% python3 -q
>>> import numpy as np
>>> np.set_printoptions(precision=3, suppress=True, linewidth=160)
>>> mat = np.array([[1, -1, 1, -1, -1, 1, -1, 1],
...     [1, 1, 1, 1, -1, -1, -1, -1],
...     [1, 1, 1, 1, 1, 1, 1, 1],
...     [1, 1, -1, -1, 1, 1, -1, -1],
...     [1, -1, 1, -1, 1, -1, 1, -1],
...     [1, -1, -1, 1, -1, 1, 1, -1]])
>>> print(mat)
[[ 1 -1  1 -1 -1  1 -1  1]
 [ 1  1  1  1 -1 -1 -1 -1]
 [ 1  1  1  1  1  1  1  1]
 [ 1  1 -1 -1  1  1 -1 -1]
 [ 1 -1  1 -1  1 -1  1 -1]
 [ 1 -1 -1  1 -1  1  1 -1]]
>>> r0, v = mat[0], mat[2]
>>> print(r0 @ v)
0
>>> p = (r0 @ v) / (r0 @ r0) * r0
>>> print(round(float(np.linalg.norm(r0 + v) ** 2 + np.linalg.norm(r0 - v) ** 2), 3))
32.0
>>> print(np.outer(r0, v))
[[ 1  1  1  1  1  1  1  1]
 [-1 -1 -1 -1 -1 -1 -1 -1]
 [ 1  1  1  1  1  1  1  1]
 [-1 -1 -1 -1 -1 -1 -1 -1]
 [-1 -1 -1 -1 -1 -1 -1 -1]
 [ 1  1  1  1  1  1  1  1]
 [-1 -1 -1 -1 -1 -1 -1 -1]
 [ 1  1  1  1  1  1  1  1]]
>>> print(np.linalg.matrix_rank(np.outer(r0, v)))
1
>>> print(v - p)
[1. 1. 1. 1. 1. 1. 1. 1.]
>>> blk = np.stack([mat, 3 * mat, mat[::-1]])
>>> print(np.linalg.matrix_rank(blk.reshape(3, -1)))
2
>>> print(blk.shape)
(3, 6, 8)
>>> print(np.linalg.norm(blk, axis=(1, 2)))
[ 6.928 20.785  6.928]
>>> x = np.array([2, -5, -1, 5, 2, -1, -2, 4])
>>> print(np.einsum("ij,j->i", mat, x))
[ 4 -2  4 -8 -2  4]
>>> x @ mat
Traceback (most recent call last):
  File "<python-input-17>", line 1, in <module>
    x @ mat
    ~~^~~~~
ValueError: matmul: Input operand 1 has a mismatch in its core dimension 0, with gufunc signature (n?,k),(k,m?)->(n?,m?) (size 6 is different from 8)
>>> print(mat @ (2 * x))
[  8  -4   8 -16  -4   8]
>>> print(mat.ravel(order="F"))
[ 1  1  1  1  1  1 -1  1  1  1 -1 -1  1  1  1 -1  1 -1 -1  1  1 -1 -1  1 -1 -1  1  1  1 -1  1 -1  1  1 -1  1 -1 -1  1 -1  1  1  1 -1  1 -1 -1 -1]
>>> mat.reshape(6, 9)
Traceback (most recent call last):
  File "<python-input-20>", line 1, in <module>
    mat.reshape(6, 9)
    ~~~~~~~~~~~^^^^^^
ValueError: cannot reshape array of size 48 into shape (6,9)
>>> blk = mat.reshape(6, 2, -1)
>>> print(blk.sum(axis=1))
[[ 0  0  0  0]
 [ 0  0  0  0]
 [ 2  2  2  2]
 [ 2  2 -2 -2]
 [ 2 -2  2 -2]
 [ 0  0  0  0]]
>>> print(np.einsum("ihd,ihd->ih", blk, blk))
[[4 4]
 [4 4]
 [4 4]
 [4 4]
 [4 4]
 [4 4]]
>>> print(blk.shape)
(6, 2, 4)
>>> print(np.einsum("ihd,jhd->hij", blk, blk).shape)
(2, 6, 6)
>>> A = np.loadtxt("mat.csv", delimiter=",")
>>> print(A)
[[2. 0. 0.]
 [0. 0. 0.]
 [2. 1. 1.]]
>>> print(A - A[0])
[[ 0.  0.  0.]
 [-2.  0.  0.]
 [ 0.  1.  1.]]
>>> np.zeros(3, 3)
Traceback (most recent call last):
  File "<python-input-29>", line 1, in <module>
    np.zeros(3, 3)
    ~~~~~~~~^^^^^^
TypeError: Cannot interpret '3' as a data type
>>> A[:, 3]
Traceback (most recent call last):
  File "<python-input-30>", line 1, in <module>
    A[:, 3]
    ~^^^^^^
IndexError: index 3 is out of bounds for axis 1 with size 3
>>> print(A.shape)
(3, 3)
>>> A[3]
Traceback (most recent call last):
  File "<python-input-32>", line 1, in <module>
    A[3]
    ~^^^
IndexError: index 3 is out of bounds for axis 0 with size 3
>>> print(round(float(np.linalg.norm(A)), 3))
3.162
>>> print(np.linalg.svd(A, compute_uv=False))
[3.02  0.936 0.   ]
>>> hat = np.triu(np.array([[0, -7, -5], [5, 7, 0], [3, 1, 4]]), 1) + np.eye(3)
>>> B = hat @ A @ np.linalg.inv(hat)
>>> print(np.poly(B))
[ 1. -3.  2.  0.]
>>> print(np.trace(B), np.trace(A))
3.0 3.0
>>> print(np.round(np.linalg.det(B), 3))
0.0
>>> print(hat @ A - A @ hat)
[[-10.   9.   5.]
 [  0.   0.   0.]
 [  0.  14.  10.]]
>>> print(np.round(np.linalg.det(2 * A), 3), np.round(np.linalg.det(A), 3))
0.0 0.0
>>> print(np.linalg.eigvals(A))
[1. 2. 0.]
>>> print(np.argsort(-np.linalg.norm(A, axis=0).round(6), kind="stable")[:3])
[0 1 2]
>>> print([round(float(x), 3) for x in np.linalg.svd(A, compute_uv=False)[:3]])
[3.02, 0.936, 0.0]
>>> print(np.linalg.cond(A) > 100)
True
>>> J = np.loadtxt("sample5.csv", delimiter=",")
>>> print(J)
[[ 0.  2.  2.  1. 12.  3.]
 [ 1.  3.  3.  2.  4.  1.]
 [ 3.  0.  3.  0.  8.  2.]
 [ 3.  0.  1.  2. 12.  3.]
 [ 3.  2.  2.  3.  0.  0.]
 [ 1.  2.  1.  1. 12.  3.]]
>>> left, s, Vt = np.linalg.svd(J)
>>> vecs = Vt[:(s > 1e-8).sum()]
>>> rng = np.random.default_rng(7130)
>>> x = J[0] + 5 * J[5] + rng.integers(2) * np.eye(6)[1]
>>> print(x)
[ 5. 12.  7.  6. 72. 18.]
>>> print(np.diag(vecs.T @ vecs))
[1.    1.    1.    1.    0.941 0.059]
>>> print(np.allclose(vecs.T @ vecs @ x, x))
True
>>> print(np.round(np.linalg.norm(x - vecs.T @ vecs @ x), 3))
0.0
>>> print(np.round(vecs.T @ vecs, 3) + 0)
[[1.    0.    0.    0.    0.    0.   ]
 [0.    1.    0.    0.    0.    0.   ]
 [0.    0.    1.    0.    0.    0.   ]
 [0.    0.    0.    1.    0.    0.   ]
 [0.    0.    0.    0.    0.941 0.235]
 [0.    0.    0.    0.    0.235 0.059]]
>>> M = np.load("arr.npy")
>>> print(M)
[[ 3.53 -5.93 -1.5  -3.46  2.58]
 [-2.66  1.23  0.69  3.46  0.27]
 [ 3.47 -5.42 -1.83 -0.6   2.47]
 [-0.34 -2.51 -0.09  2.14  1.37]
 [ 2.18  0.28 -2.01  4.06  0.46]]
>>> left, s, Vt = np.linalg.svd(M)
>>> vecs = Vt[:(s > 1e-8).sum()]
>>> x = M[0] + -3 * M[3] + rng.integers(2) * np.eye(5)[0]
>>> print(x)
[ 4.55  1.6  -1.23 -9.88 -1.53]
>>> print(np.diag(vecs.T @ vecs))
[0.81  0.954 0.433 0.994 0.81 ]
>>> print(np.allclose(vecs.T @ vecs @ x, x))
True
>>> print(round(float(np.linalg.norm(x - vecs.T @ vecs @ x)), 3))
0.0
>>> r0 = np.array([4, -8, 1])
>>> print(np.array([np.convolve(row, r0, "same") for row in mat]))
[[-12  13 -13   5  11 -13  13  -9]
 [ -4  -3  -3 -11   5   3   3   7]
 [ -4  -3  -3  -3  -3  -3  -3  -7]
 [ -4 -11   5  11  -5 -11   5   7]
 [-12  13 -13  13 -13  13 -13   9]
 [-12   5  11 -13  13  -5 -11   9]]
>>> hat = np.triu(np.array([[1, 2, 3, 3, 2],
...     [3, 2, 1, 2, 3],
...     [1, 2, 1, 3, 3],
...     [2, 1, 3, 3, 2],
...     [1, 1, 0, 1, 1]]), 1) + np.eye(5)
>>> B = hat @ M @ np.linalg.inv(hat)
>>> print(round(float(np.trace(B)), 3), np.trace(M))
5.53 5.53
>>> print(np.round(np.poly(B), 3) + 0)
[  1.     -5.53   -1.439  49.139 -28.066   0.   ]
>>> r = np.linalg.matrix_rank(M)
>>> print(r)
4
>>> null = np.linalg.svd(M)[2][r:].T
>>> print([int(np.linalg.matrix_rank(M[:i])) for i in range(1, len(M) + 1)])
[1, 2, 3, 4, 4]
>>> print([int(np.linalg.matrix_rank(M[:, :j + 1])) for j in range(5)])
[1, 2, 3, 4, 4]
>>> print(np.allclose(M @ null, 0))
True
>>> print(null.shape)
(5, 1)
>>> print(np.linalg.matrix_rank(M.T @ M), np.linalg.matrix_rank(M @ M.T))
4 4
>>> print([int(np.linalg.matrix_rank(np.delete(M, i, axis=0))) for i in range(5)])
[4, 4, 4, 4, 4]
>>> E = np.load("case7.npy")
>>> print(E)
[[ 8 16 -4 -8]
 [16 16 -8 -8]
 [ 7 14 -1 -2]
 [14 14 -2 -2]]
>>> W = np.array([[8, -2], [1, 3], [0, -7], [0, 6]])
>>> beta = np.array([5, -4])
>>> act = np.maximum(E @ W + beta, 0)
>>> print((act > 0).mean(axis=0))
[1. 1.]
>>> cent = np.array([[0, 1, 3], [3, 1, 0]])
>>> print((act @ cent).round(6).argmax(axis=1))
[2 2 2 2]
>>> print(act @ cent)
[[ 24  93 255]
 [ 60 169 447]
 [ 57  94 225]
 [ 36 143 393]]
>>> print(np.allclose(E, E.T))
False
>>> print((E - E.T) / 2)
[[  0.    0.   -5.5 -11. ]
 [  0.    0.  -11.  -11. ]
 [  5.5  11.    0.    0. ]
 [ 11.   11.    0.    0. ]]
>>> print(np.round(np.abs(np.linalg.eigvals(E)).max(), 3))
15.928
>>> print(np.allclose(E @ E.T, E.T @ E))
False
>>> assert E == E.T
Traceback (most recent call last):
  File "<python-input-94>", line 1, in <module>
    assert E == E.T
           ^^^^^^^^
ValueError: The truth value of an array with more than one element is ambiguous. Use a.any() or a.all()
>>> print(round(np.linalg.det(E), 3))
1600.0
>>> print(E @ E)
[[ 180  216 -140 -168]
 [ 216  288 -168 -224]
 [ 245  294 -135 -162]
 [ 294  392 -162 -216]]
>>> print(np.trace(E))
21
>>> print((E + E.T) / 2)
[[ 8.  16.   1.5  3. ]
 [16.  16.   3.   3. ]
 [ 1.5  3.  -1.  -2. ]
 [ 3.   3.  -2.  -2. ]]
>>> E.inv()
Traceback (most recent call last):
  File "<python-input-99>", line 1, in <module>
    E.inv()
    ^^^^^
AttributeError: 'numpy.ndarray' object has no attribute 'inv'
>>> O, vecs = np.linalg.qr(E[:, :1])[0], np.linalg.qr(E[:, 1:])[0]
>>> s = np.linalg.svd(O.T @ vecs, compute_uv=False)
>>> print(round(np.linalg.norm(O @ O.T - vecs @ vecs.T, 2), 3))
1.0
>>> print(np.degrees(np.arccos(s.clip(0, 1))))
[8.297]
>>> x = np.array([-1, -2, 2, 1])
>>> target = E @ x
>>> beta, lr = np.zeros(4), 1 / np.linalg.norm(E, 2) ** 2
>>> for i in range(30):
...     beta -= lr * E.T @ (E @ beta - target)
...     if i % 5 == 0: print(i, round(np.linalg.norm(E @ beta - target), 3))
... 
0 7.312
5 6.465
10 5.721
15 5.068
20 4.495
25 3.992
>>> print(beta)
[-1.419 -1.906  0.925  1.182]
>>> print(round(np.linalg.cond(E), 3))
40.225
>>> m1 = np.load("test10.npy")
>>> print(m1)
[[-3  1  3  2]
 [ 1 -3  1  3]
 [ 3  1 -3  1]
 [ 2  3  1 -3]]
>>> evals, vecs = np.linalg.eig(m1)
>>> print(round(float(np.prod(evals)), 3))
-224.0
>>> print(evals)
[ 2.531 -2.438 -6.562 -5.531]
>>> evals, vecs = np.linalg.eigh(m1)
>>> x = np.array([1, 1, 0, -2])
>>> print(np.linalg.eigvalsh(m1[1:, 1:]))
[-6.    -3.562  0.562]
>>> print(np.abs(m1).sum(axis=1).max(), round(np.abs(evals).max(), 3))
9 6.562
>>> F = np.array([[1, 2, 1, 2], [0, 1, 0, 1], [1, 2, 1, 2], [0, 1, 0, 1]])
>>> print(A @ A)
[[4. 0. 0.]
 [0. 0. 0.]
 [6. 1. 1.]]
>>> print(np.prod(np.diag(A)), round(np.linalg.det(A), 3))
0.0 0.0
>>> print(np.sort(np.linalg.eigvals(A)))
[0. 1. 2.]
>>> print(round(float(np.linalg.det(F[::-1])), 3))
0.0
>>> print(round(np.linalg.det(2 * F), 3), np.round(np.linalg.det(F), 3))
0.0 0.0
>>> print(np.einsum("ii->", F))
4
>>> print(np.einsum("ij,ji->", F, F))
8
>>> print(np.poly(F))
[ 1. -4.  4.  0.  0.]
>>> print(np.round(np.linalg.det(F.T), 3))
0.0
>>> K = np.loadtxt("out18.csv", delimiter=",")
>>> print(K)
[[3. 3. 1.]
 [0. 0. 0.]
 [1. 0. 0.]
 [0. 0. 0.]
 [0. 0. 0.]
 [3. 3. 1.]
 [1. 0. 0.]
 [1. 0. 0.]
 [3. 3. 1.]
 [0. 0. 0.]
 [0. 0. 0.]
 [3. 0. 0.]
 [0. 0. 0.]
 [4. 3. 1.]
 [7. 3. 1.]
 [0. 0. 0.]
 [3. 0. 0.]
 [1. 0. 0.]
 [3. 3. 1.]
 [1. 0. 0.]
 [3. 0. 0.]]
>>> Xs = K - K.mean(axis=0)
>>> left, s, Vt = np.linalg.svd(Xs, full_matrices=False)
>>> print(Vt[0] * np.sign(Vt[0, np.abs(Vt[0]).argmax()]))
[0.807 0.56  0.187]
>>> print(np.abs(Vt[0]).argmax())
0
>>> print(np.round((s ** 2).sum() ** 2 / (s ** 4).sum(), 3))
1.286
>>> G = np.cov(K, rowvar=False)
>>> print(G)
[[3.39  1.864 0.621]
 [1.864 1.929 0.643]
 [0.621 0.643 0.214]]
>>> print(np.median(K, axis=0))
[1. 0. 0.]
>>> print(np.argwhere(np.triu(np.abs(np.corrcoef(K.T)) > 0.8, 1)))
[[1 2]]
>>> print(np.argsort(-K.std(axis=0).round(6), kind="stable"))
[0 1 2]
>>> print(np.round(np.linalg.eigvalsh(G)[::-1], 3) + 0)
[4.828 0.705 0.   ]
>>> print(np.round(np.polyfit(K[:, 2], K[:, 1], 1), 3) + 0)
[3. 0.]
>>> print([round(float(x), 3) for x in np.linalg.svd(J, compute_uv=False)[:3]])
[24.184, 6.006, 3.71]
>>> print(round(np.linalg.norm(J, 2) / np.linalg.norm(J), 3))
0.955
>>> print(np.argsort(-np.linalg.norm(J, axis=0).round(6), kind="stable")[:3])
[4 5 0]
>>> ang = np.radians(90)
>>> r_ = np.eye(3)
>>> r_[0, 0] = r_[1, 1] = np.cos(ang)
>>> r_[0, 1], r_[1, 0] = -np.sin(ang), np.sin(ang)
>>> print(r_.round(3) + 0)
[[ 0. -1.  0.]
 [ 1.  0.  0.]
 [ 0.  0.  1.]]
>>> B = K @ r_.T
>>> print(round(float(np.linalg.det(r_)), 3), np.round(np.trace(r_), 3))
1.0 1.0
>>> print(np.allclose(np.linalg.norm(K, axis=1), np.linalg.norm(B, axis=1)))
True
>>> print(np.round(np.linalg.svd(K, compute_uv=False), 3) + 0, np.round(np.linalg.svd(B, compute_uv=False), 3) + 0)
[13.337  3.889  0.   ] [13.337  3.889  0.   ]
>>> print(B.round(3) + 0)
[[-3.  3.  1.]
 [ 0.  0.  0.]
 [ 0.  1.  0.]
 [ 0.  0.  0.]
 [ 0.  0.  0.]
 [-3.  3.  1.]
 [ 0.  1.  0.]
 [ 0.  1.  0.]
 [-3.  3.  1.]
 [ 0.  0.  0.]
 [ 0.  0.  0.]
 [ 0.  3.  0.]
 [ 0.  0.  0.]
 [-3.  4.  1.]
 [-3.  7.  1.]
 [ 0.  0.  0.]
 [ 0.  3.  0.]
 [ 0.  1.  0.]
 [-3.  3.  1.]
 [ 0.  1.  0.]
 [ 0.  3.  0.]]
>>> left, s, Vt = np.linalg.svd(K)
>>> vecs = Vt[:(s > 1e-8).sum()]
>>> x = K[4] + -1 * K[2] + rng.integers(2) * np.eye(3)[2]
>>> print(x)
[-1.  0.  1.]
>>> print(np.linalg.matrix_rank(np.vstack([K, x])))
3
>>> print(np.allclose(vecs.T @ vecs @ x, x))
False
>>> print(round(np.linalg.norm(x - vecs.T @ vecs @ x), 3))
0.949
